$ python3 -q
>>> import numpy as np
>>> np.set_printoptions(precision=1, suppress=True, linewidth=200)
>>> rd = lambda a: np.round(a, 1) + 0
>>> arr = np.load("out3.npy")
>>> arr
array([[-0.1, -4. ,  2.5],
       [-4.9, -0.6,  1.4],
       [-5.5, -0.9,  2.7],
       [-1.2, -2.1, -5.4],
       [ 1.4, -4. ,  1.4],
       [-4. , -0.1,  0. ],
       [-0.3, -3. , -3.2],
       [-5. , -1.7,  2.4],
       [-3.6, -0.5,  2. ],
       [ 1.2, -2.5,  1. ],
       [-5.2, -0.5,  1.8],
       [ 1.5, -2.7, -4.4],
       [ 0. , -2.8, -4.8],
       [-1.8, -4.4, -4.3],
       [ 0.4, -4.1,  1.4],
       [ 0.8, -1.8, -4.1],
       [ 1.1, -3. ,  0.5],
       [-2. , -0.9, -5.1],
       [-5. ,  0. ,  3. ],
       [-3.2, -0.5,  0.5],
       [ 1.2, -4.4,  2. ],
       [-7.8, -0.4,  1.8],
       [ 2.8, -4.4, -0.5],
       [-3.1, -3. , -5.6],
       [-5.3,  0.1,  3.5],
       [-2.8, -2.6,  2.6]])
>>> rd(np.linalg.norm(arr, "nuc"))
np.float64(45.8)
>>> rd(np.linalg.norm(arr[20], 1)), rd(np.linalg.norm(arr[20], np.inf))
(np.float64(7.6), np.float64(4.4))
>>> rd(np.linalg.norm(arr, 1)), rd(np.linalg.norm(arr, np.inf))
(np.float64(71.2), np.float64(11.7))
>>> rd(np.linalg.norm(arr[20] - arr[22]))
np.float64(3.0)
>>> np.linalg.norm(arr, axis=1).argmax()
np.int64(21)
>>> rd(np.linalg.norm(arr, axis=1))
array([4.7, 5.1, 6.2, 5.9, 4.5, 4. , 4.4, 5.8, 4.1, 2.9, 5.5, 5.4, 5.6, 6.4, 4.4, 4.5, 3.2, 5.6, 5.8, 3.3, 5. , 8. , 5.2, 7.1, 6.4, 4.6])
>>> rd(np.linalg.norm(arr, axis=0))
array([17.4, 13.2, 15.6])
>>> rd(np.linalg.norm(arr) ** 2 / np.linalg.norm(arr, 2) ** 2)
np.float64(2.1)
>>> J = np.loadtxt("run4.csv", delimiter=",")
>>> J
array([[ 0.,  0., 16.],
       [ 0.,  0., 12.],
       [ 0.,  0., 14.],
       [ 0.,  0.,  8.],
       [10.,  5.,  0.],
       [12., 13.,  0.],
       [ 0.,  0.,  2.],
       [ 0.,  7., 14.],
       [ 0.,  5., 10.],
       [ 6.,  0.,  0.],
       [ 0.,  0.,  6.],
       [ 0.,  0.,  8.],
       [ 0.,  0.,  0.],
       [ 9.,  0.,  0.],
       [ 4., 13.,  2.],
       [ 5.,  0.,  0.],
       [ 0.,  9., 16.],
       [ 0.,  0.,  4.],
       [ 0.,  0., 12.],
       [ 0.,  0., 12.],
       [ 0.,  0.,  0.],
       [ 0., 11.,  6.]])
>>> # row 11 repeats row 3
>>> U, sig, Vt = np.linalg.svd(J, full_matrices=False)
>>> rd(U.T @ J @ Vt.T)
array([[42.4,  0. ,  0. ],
       [ 0. , 26.5,  0. ],
       [ 0. ,  0. , 14.3]])
>>> rd(sig / sig[0])
array([1. , 0.6, 0.3])
>>> U.shape, sig.shape, Vt.shape
((22, 3), (3,), (3, 3))
>>> (sig > 1e-8).sum()
np.int64(3)
>>> rd(np.sqrt((sig ** 2).sum())), rd(np.linalg.norm(J))
(np.float64(52.0), np.float64(52.0))
>>> rd(U.T @ U)
array([[1., 0., 0.],
       [0., 1., 0.],
       [0., 0., 1.]])
>>> rd(np.abs(Vt[0]))
array([0.1, 0.3, 0.9])
>>> Y = np.c_[J[:, :1] @ np.array([[3]]), np.array([0, 9, 0, 3, 4, 3, 5, 4, 4, 3, 1, 4, 4, 0, 3, 7, 0, 4, 1, 3, 6, 2])]
>>> Y
array([[ 0.,  0.],
       [ 0.,  9.],
       [ 0.,  0.],
       [ 0.,  3.],
       [30.,  4.],
       [36.,  3.],
       [ 0.,  5.],
       [ 0.,  4.],
       [ 0.,  4.],
       [18.,  3.],
       [ 0.,  1.],
       [ 0.,  4.],
       [ 0.,  4.],
       [27.,  0.],
       [12.,  3.],
       [15.,  7.],
       [ 0.,  0.],
       [ 0.,  4.],
       [ 0.,  1.],
       [ 0.,  3.],
       [ 0.,  6.],
       [ 0.,  2.]])
>>> rd(np.linalg.norm(Y - J @ np.linalg.lstsq(J, Y)[0], axis=0))
array([ 0. , 14.6])
>>> np.linalg.matrix_rank(np.c_[J, Y])
np.int64(4)
>>> O, Rm = np.linalg.qr(J)
>>> rd(abs(Rm[0, 0])), rd(np.linalg.norm(J[:, 0]))
(np.float64(20.0), np.float64(20.0))
>>> O.shape, Rm.shape
((22, 3), (3, 3))
>>> rd(Rm)
array([[-20. , -12.9,  -0.4],
       [  0. , -21.8, -17.4],
       [  0. ,   0. , -36.8]])
>>> A = np.array([[14, 9, 8],
...     [11, 7, 6],
...     [17, 11, 10],
...     [0, 0, 0],
...     [5, 3, 2],
...     [0, 0, 0],
...     [0, 0, 0],
...     [8, 5, 4],
...     [0, 0, 0],
...     [17, 11, 10],
...     [0, 0, 0]])
>>> # rows 3 and 5 are equal
>>> labels = A[:, 0] > np.median(A[:, 0])
>>> f = A[labels].mean(axis=0) - A[~labels].mean(axis=0)
>>> rd(f)
array([12.6,  8.1,  7.3])
>>> [round(float(x), 1) for x in np.linalg.svd(A, compute_uv=False)[:3]]
[41.3, 1.0, 0.0]
>>> np.linalg.cond(A) > 100
np.True_
>>> feats = np.array([[2, 0, 2], [2, 2, 1], [0, -3, 0], [2, -2, -3], [1, 3, 3]])
>>> feats
array([[ 2,  0,  2],
       [ 2,  2,  1],
       [ 0, -3,  0],
       [ 2, -2, -3],
       [ 1,  3,  3]])
>>> Y = np.c_[feats[:, :2] @ np.array([[-5, 1], [-2, 1]]), np.array([1, -1, 1, 1, -3])]
>>> Y
array([[-10,   2,   1],
       [-14,   4,  -1],
       [  6,  -3,   1],
       [ -6,   0,   1],
       [-11,   4,  -3]])
>>> rd(np.linalg.norm(Y - feats @ np.linalg.lstsq(feats, Y)[0], axis=0))
array([0. , 0. , 1.8])
>>> np.linalg.matrix_rank(Y)
np.int64(3)
>>> f = np.array([0, 0, 0])
>>> np.correlate(feats[3], feats[1], "full")
array([  2,   2,  -3, -10,  -6])
>>> np.polyval(f, feats[3])
array([0, 0, 0])
>>> rng = np.random.default_rng(129)
>>> Y = feats + rng.integers(-2, 3, (5, 1)) @ rng.integers(-2, 3, (1, 3))
>>> Y
array([[ 2,  0,  2],
       [ 0,  0, -1],
       [-4, -7, -4],
       [ 0, -4, -5],
       [ 3,  5,  5]])
>>> np.linalg.matrix_rank(Y - feats, tol=1e-8)
np.int64(1)
>>> np.abs(Y - feats).sum(axis=1)
array([ 0,  6, 12,  6,  6])
>>> rd(np.linalg.norm(Y, axis=1))
array([2.8, 1. , 9. , 6.4, 7.7])
>>> rd(np.linalg.norm(Y, axis=0))
array([5.4, 9.5, 8.4])
>>> rd(np.linalg.norm(Y[4], 1)), rd(np.linalg.norm(Y[4], np.inf))
(np.float64(13.0), np.float64(5.0))
>>> Y[4] @ Y[2]
np.int64(-67)
>>> rd(np.linalg.norm(Y, "nuc"))
np.float64(18.6)
>>> x = np.array([-2, 2, -1])
>>> y = feats @ x
>>> rd(np.linalg.lstsq(feats, y)[0])
array([-2.,  2., -1.])
>>> try:
...     np.linalg.solve(feats, y)
... except np.linalg.LinAlgError as e:
...     print(repr(e))
... 
LinAlgError('Last 2 dimensions of the array must be square')
>>> rd(np.linalg.pinv(feats) @ feats)
array([[1., 0., 0.],
       [0., 1., 0.],
       [0., 0., 1.]])
>>> y
array([-6, -1, -6, -5,  1])
>>> y = y + 0.3 * rng.normal(size=5)
>>> rd(y)
array([-5.8, -1.1, -6.1, -5.2,  0.8])
>>> beta, *_ = np.linalg.lstsq(feats, y)
>>> beta.round()
array([-2.,  2., -1.])
>>> F = np.array([[-1.6, 1.6, -0.2],
...     [0.3, -0.7, -0.8],
...     [-1.6, -3.2, -14.6],
...     [4.1, -0.9, 9.9],
...     [-1.5, 2.8, 3.2],
...     [0.8, 2.3, 9.1],
...     [-3.3, 0.8, -8.1],
...     [1.1, -4.5, -9.6],
...     [-0.6, -5.2, -17.4],
...     [-1.7, -3.1, -14.8],
...     [-0.6, 1.9, 4.4],
...     [2.7, -1.3, 5.2],
...     [-2.3, -1.8, -13.1],
...     [3.8, -0.9, 10.0],
...     [2.4, 0.8, 9.6],
...     [1.2, -2.1, -2.4],
...     [0.8, 4.8, 16.5],
...     [3.2, -0.7, 8.1]])
>>> D = np.linalg.norm(F[:, None] - F[None], axis=-1)
>>> D.shape
(18, 18)
>>> rd(np.linalg.norm(F - F.mean(axis=0), axis=1))
array([ 2.9,  0.6, 14.7, 10.8,  5.2,  9.8,  8.8, 10.2, 17.8, 14.9,  5.4,  6. , 13.2, 10.8, 10.2,  2.8, 17.6,  8.8])
>>> np.unravel_index(D.round(6).argmax(), D.shape)
(np.int64(8), np.int64(16))
>>> (D + 1e9 * np.eye(18)).round(6).argmin(axis=1)
array([ 1, 15,  9, 13, 10, 14, 12, 12,  9,  2,  4, 17,  2,  3, 13,  1,  5, 13])
>>> D.mean(axis=1).argmax()
np.int64(8)
>>> Xc = F - F.mean(axis=0)
>>> U, sig, Vt = np.linalg.svd(Xc, full_matrices=False)
>>> np.searchsorted(np.cumsum(sig ** 2) / (sig ** 2).sum(), 0.9) + 1
np.int64(1)
>>> np.abs(U[:, 0]).argmax()
np.int64(8)
>>> x = np.array([-1, 3, 2])
>>> h1 = np.maximum(F @ x, 0)
>>> rd(np.maximum(F @ (3 * x), 0))
array([ 18. ,   0. ,   0. ,  39. ,  48.9,  72.9,   0. ,   0. ,   0. ,   0. ,  45.3,  11.4,   0. ,  40.5,  57.6,   0. , 139.8,  32.7])
>>> Xc = F - F.mean(axis=0)
>>> evecs = np.linalg.svd(Xc)[2][:2]
>>> Y = Xc - Xc @ evecs.T @ evecs
>>> rd((Xc @ evecs.T).std(axis=0))
array([10.4,  2.4])
>>> np.linalg.norm(Y, axis=1).round(6).argmax()
np.int64(10)
>>> rd(np.diag(evecs.T @ evecs))
array([0.5, 0.6, 0.9])
>>> W0 = np.load("case13.npy")
>>> W0
array([[ 1, -4, -1,  1,  5],
       [-5,  2,  1,  3, -5],
       [ 2,  2,  4, -3,  2],
       [-4,  2, -1,  1, -3],
       [-3, -3, -4, -1, -2]])
>>> x = np.array([3, 0, 0, 2, 3])
>>> y = W0 @ x
>>> beta, lr = np.zeros(5), 1 / np.linalg.norm(W0, 2) ** 2
>>> for i in range(20):
...     beta -= lr * W0.T @ (W0 @ beta - y)
...     if i % 5 == 0: print(i, round(np.linalg.norm(W0 @ beta - y), 1))
... 
0 9.2
5 5.7
10 3.8
15 2.7
>>> rd(beta)
array([ 2.6, -0.6,  0.6,  1.5,  2.9])
>>> Y = np.linalg.inv(W0)
>>> rd(Y)
array([[-0.2, -0.1, -0.2, -0.2, -0.1],
       [ 0. , -0.2,  0. ,  0.4, -0.2],
       [ 0.1,  0.3,  0.2, -0.3,  0. ],
       [ 0.1,  0.1, -0.2,  0. , -0.2],
       [ 0.2, -0.1,  0.1,  0.3, -0.1]])
>>> rd(W0 @ Y)
array([[1., 0., 0., 0., 0.],
       [0., 1., 0., 0., 0.],
       [0., 0., 1., 0., 0.],
       [0., 0., 0., 1., 0.],
       [0., 0., 0., 0., 1.]])
